In [1]: import numpy as np

In [2]: import numpy.linalg as la

In [3]: np.set_printoptions(precision=2, suppress=True, linewidth=200)

In [4]: tidy = lambda a: np.round(a, 2) + 0

In [5]: M = np.loadtxt("test17.csv", delimiter=",")

In [6]: tidy(M)
Out[6]: 
array([[-0.97,  9.76, -1.72,  0.87],
       [ 8.49, -5.17, -0.59, -0.96],
       [-8.41, -4.79,  2.51,  0.13],
       [-7.87, -5.61,  2.57,  0.03],
       [ 2.23,  9.46, -2.26,  0.65],
       [ 8.31, -5.46, -0.5 , -0.97],
       [-4.99, -8.27,  2.54, -0.38],
       [ 0.32,  9.77, -1.96,  0.79],
       [-9.01,  4.15,  0.88,  0.91],
       [-8.56,  5.04,  0.62,  0.96],
       [-8.79, -4.09,  2.44,  0.21],
       [-1.59,  9.7 , -1.59,  0.91],
       [ 7.97,  5.47, -2.56, -0.04],
       [ 4.24, -8.95,  0.95, -1.01],
       [ 1.05,  9.7 , -2.08,  0.74],
       [-9.32,  3.36,  1.09,  0.86],
       [-4.23, -8.7 ,  2.49, -0.46],
       [-9.56,  2.49,  1.31,  0.81],
       [-5.72,  8.12, -0.51,  1.03],
       [ 8.23,  5.08, -2.53, -0.09]])

In [7]: T = np.stack([M, 2 * M, M[::-1]])

In [8]: T.shape
Out[8]: (3, 20, 4)

In [9]: tidy(np.einsum("bij,cij->bc", T, T))
Out[9]: 
array([[2000.  , 4000.  ,  614.16],
       [4000.  , 8000.  , 1228.31],
       [ 614.16, 1228.31, 2000.  ]])

In [10]: (T @ M.T).shape
Out[10]: (3, 20, 20)

In [11]: tidy(la.norm(T, axis=(1, 2)))
Out[11]: array([44.72, 89.44, 44.72])

In [12]: la.matrix_rank(T.reshape(3, -1))
Out[12]: np.int64(2)

In [13]: la.matrix_rank(T)
Out[13]: array([2, 2, 2])

In [14]: C2 = np.cov(M, rowvar=False)

In [15]: print(tidy(np.median(M, axis=0)))
[-2.91  3.75  0.06  0.43]

In [16]: print(C2.shape)
(4, 4)

In [17]: print(tidy(C2))
[[ 44.49   2.3   -8.79  -2.59]
 [  2.3   50.2  -10.19   4.04]
 [ -8.79 -10.19   3.63  -0.3 ]
 [ -2.59   4.04  -0.3    0.5 ]]

In [18]: tidy(np.corrcoef(M[:, 1], M[:, 3])[0, 1])
Out[18]: np.float64(0.81)
